$ python3 -q
>>> import numpy as np
>>> np.set_printoptions(suppress=True, linewidth=140)
>>> def tidy(a):
...     return np.round(a, 3) + 0
... 
>>> arr = 0.2 ** np.abs(np.subtract.outer(np.arange(3), np.arange(3)))
>>> print(tidy(arr))
[[1.   0.2  0.04]
 [0.2  1.   0.2 ]
 [0.04 0.2  1.  ]]
>>> gram = arr.T @ arr
>>> np.linalg.matrix_rank(gram)
np.int64(3)
>>> tidy(np.trace(gram)), tidy((arr ** 2).sum())
(np.float64(3.163), np.float64(3.163))
>>> (arr @ arr.T).shape
(3, 3)
>>> tidy(np.linalg.svd(arr, compute_uv=False) ** 2)
array([1.699, 0.922, 0.542])
>>> print(tidy(np.diag(gram)))
[1.042 1.08  1.042]
>>> x = np.array([8, 9, 9])
>>> tidy(np.einsum("ij,j->i", arr, x))
array([10.16, 12.4 , 11.12])
>>> tidy(arr @ np.eye(3)[2])
array([0.04, 0.2 , 1.  ])
>>> (arr @ x).argmax()
np.int64(1)
>>> np.linalg.norm(arr @ x) <= np.linalg.norm(arr, 2) * np.linalg.norm(x) + 1e-9
np.True_
>>> Q, vecs = np.linalg.qr(arr[:, :1])[0], np.linalg.qr(arr[:, 1:])[0]
>>> sig = np.linalg.svd(Q.T @ vecs, compute_uv=False)
>>> tidy(sig)
array([0.386])
>>> m1 = np.loadtxt("case3.csv", delimiter=",")
>>> print(m1)
[[ 0.797  0.74  -0.629 -0.414]
 [ 0.3    0.551 -0.438  0.818]
 [-0.462 -0.641  0.523 -0.753]
 [-0.997 -0.998  0.99  -0.793]
 [ 0.217  0.515 -0.405  0.859]
 [-0.956 -0.937  0.869  0.515]
 [ 0.06  -0.07   0.05  -0.438]
 [ 0.129 -0.1    0.07  -0.68 ]
 [-0.462 -0.422  0.336  0.149]
 [ 0.1    0.38  -0.291  0.8  ]
 [ 0.09   0.05  -0.04  -0.139]
 [ 0.808  0.881 -0.786  0.77 ]
 [-0.912 -0.972  0.926 -0.978]
 [ 0.291  0.264 -0.207 -0.09 ]
 [-0.623 -0.635  0.523 -0.119]
 [ 0.217  0.254 -0.197  0.159]]
>>> x = np.array([3, 1, 0, 2])
>>> y = m1 @ x
>>> print(tidy(np.linalg.lstsq(m1, y)[0]))
[3. 1. 0. 2.]
>>> tidy(np.linalg.solve(m1.T @ m1, m1.T @ y))
array([3., 1., 0., 2.])
>>> rng = np.random.default_rng(605)
>>> y = y + 0.3 * rng.normal(size=16)
>>> tidy(y)
array([ 2.638,  2.666, -3.683, -5.603,  2.673, -3.009, -0.479, -1.263, -1.206,  2.152, -0.009,  5.009, -5.449,  0.767, -2.548,  0.836])
>>> coef, *_ = np.linalg.lstsq(m1, y)
>>> print(coef.round())
[ 2. -1. -3.  2.]
>>> tidy(m1.T @ (y - m1 @ coef))
array([0., 0., 0., 0.])
>>> tidy(coef)
array([ 2.07 , -0.513, -2.804,  1.662])
>>> [round(float(np.linalg.norm(np.linalg.solve(m1.T @ m1 + lam * np.eye(4), m1.T @ y))), 2) for lam in (0, 1, 10, 100)]
[3.9, 2.71, 1.82, 0.43]
>>> gram = np.cov(m1, rowvar=False)
>>> print(np.argwhere(np.triu(np.abs(np.corrcoef(m1.T)) > 0.8, 1)))
[[0 1]
 [0 2]
 [1 2]]
>>> tidy(np.linalg.eigvalsh(gram)[::-1])
array([1.173, 0.263, 0.003, 0.001])
>>> tidy(gram)
array([[ 0.335,  0.353, -0.317,  0.147],
       [ 0.353,  0.395, -0.35 ,  0.227],
       [-0.317, -0.35 ,  0.313, -0.199],
       [ 0.147,  0.227, -0.199,  0.398]])
>>> print(tidy(np.corrcoef(m1.T)))
[[ 1.     0.972 -0.978  0.402]
 [ 0.972  1.    -0.997  0.574]
 [-0.978 -0.997  1.    -0.564]
 [ 0.402  0.574 -0.564  1.   ]]
>>> print(tidy(np.median(m1, axis=0)))
[ 0.095 -0.01   0.005 -0.104]
>>> tidy(np.corrcoef(m1[:, 1], m1[:, 2])[0, 1])
np.float64(-0.997)
>>> print(gram.shape)
(4, 4)
>>> tidy(np.polyfit(m1[:, 1], m1[:, 2], 1))
array([-0.888,  0.018])
>>> tidy(m1.std(axis=0))
array([0.561, 0.608, 0.542, 0.611])
>>> Z = m1[[1, 9]].astype(float)
>>> for _ in range(4):
...     lab = np.linalg.norm(m1[:, None] - Z, axis=-1).argmin(axis=1)
...     Z = np.array([m1[lab == j].mean(axis=0) for j in range(2)])
... 
>>> print(lab)
[0 0 1 1 0 1 1 1 1 0 0 0 1 0 1 0]
>>> np.abs(Z[1] - Z[0]).argmax()
np.int64(1)
>>> print(np.bincount(lab))
[8 8]
>>> out = np.c_[m1[:, :2] @ np.array([[3, 3], [0, 1]]), np.array([1, 0, 0, 2, 1, 0, 1, 0, 0, 1, 0, 0, 0, 0, 2, 0])]
>>> tidy(out)
array([[ 2.391,  3.131,  1.   ],
       [ 0.9  ,  1.451,  0.   ],
       [-1.386, -2.027,  0.   ],
       [-2.991, -3.989,  2.   ],
       [ 0.651,  1.166,  1.   ],
       [-2.868, -3.805,  0.   ],
       [ 0.18 ,  0.11 ,  1.   ],
       [ 0.387,  0.287,  0.   ],
       [-1.386, -1.808,  0.   ],
       [ 0.3  ,  0.68 ,  1.   ],
       [ 0.27 ,  0.32 ,  0.   ],
       [ 2.424,  3.305,  0.   ],
       [-2.736, -3.708,  0.   ],
       [ 0.873,  1.137,  0.   ],
       [-1.869, -2.504,  2.   ],
       [ 0.651,  0.905,  0.   ]])
>>> print(tidy(np.linalg.lstsq(m1, out[:, 0])[0]))
[3. 0. 0. 0.]
>>> lab = out[:, 1] > np.median(out[:, 1])
>>> r0 = out[lab].mean(axis=0) - out[~lab].mean(axis=0)
>>> ((out - out.mean(axis=0)) @ r0 > 0).astype(int)
array([1, 1, 0, 0, 1, 0, 1, 1, 0, 1, 1, 1, 0, 1, 0, 1])
>>> print(np.argsort(-np.abs(r0).round(6), kind="stable"))
[1 0 2]
>>> tidy(r0)
array([ 2.641,  3.692, -0.25 ])
>>> print((((out - out.mean(axis=0)) @ r0 > 0) == lab).mean())
0.875
>>> lab.astype(int)
array([1, 1, 0, 0, 1, 0, 0, 0, 0, 1, 1, 1, 0, 1, 0, 1])
>>> F = np.loadtxt("m.csv", delimiter=",")
>>> print(F)
[[2. 3. 2. 0. 3. 3. 3. 1. 1. 0.]
 [2. 3. 3. 2. 0. 2. 2. 0. 2. 6.]
 [3. 2. 3. 1. 3. 0. 1. 0. 3. 3.]
 [0. 3. 0. 0. 1. 1. 2. 3. 1. 0.]
 [3. 3. 3. 0. 0. 3. 2. 0. 2. 0.]
 [1. 3. 2. 0. 1. 0. 0. 0. 0. 0.]
 [2. 3. 0. 1. 0. 1. 2. 1. 2. 3.]
 [3. 3. 1. 2. 2. 1. 0. 0. 1. 6.]
 [3. 2. 2. 0. 1. 2. 3. 1. 1. 0.]
 [0. 1. 1. 2. 3. 2. 1. 2. 0. 6.]
 [3. 1. 0. 3. 3. 2. 3. 1. 0. 9.]]
>>> # looks like rank 9
>>> np.linalg.matrix_rank(F, rtol=0.1)
np.int64(7)
>>> print(np.linalg.cond(F) > 100)
True
>>> [round(float(x), 3) for x in np.linalg.svd(F, compute_uv=False)[:3]]
[20.045, 9.661, 5.254]
>>> tidy(np.linalg.norm(F, 2) / np.linalg.norm(F))
np.float64(0.84)
>>> tidy(F @ np.linalg.pinv(F) @ F)
array([[2., 3., 2., 0., 3., 3., 3., 1., 1., 0.],
       [2., 3., 3., 2., 0., 2., 2., 0., 2., 6.],
       [3., 2., 3., 1., 3., 0., 1., 0., 3., 3.],
       [0., 3., 0., 0., 1., 1., 2., 3., 1., 0.],
       [3., 3., 3., 0., 0., 3., 2., 0., 2., 0.],
       [1., 3., 2., 0., 1., 0., 0., 0., 0., 0.],
       [2., 3., 0., 1., 0., 1., 2., 1., 2., 3.],
       [3., 3., 1., 2., 2., 1., 0., 0., 1., 6.],
       [3., 2., 2., 0., 1., 2., 3., 1., 1., 0.],
       [0., 1., 1., 2., 3., 2., 1., 2., 0., 6.],
       [3., 1., 0., 3., 3., 2., 3., 1., 0., 9.]])
>>> np.linalg.lstsq(F[:-1].T, F[-1])[2]
np.int32(9)
>>> try:
...     np.linalg.inv(F)
... except np.linalg.LinAlgError as e:
...     print("failed:", e)
... 
failed: Last 2 dimensions of the array must be square
>>> np.allclose(F[:-1].T @ np.linalg.lstsq(F[:-1].T, F[-1])[0], F[-1])
True
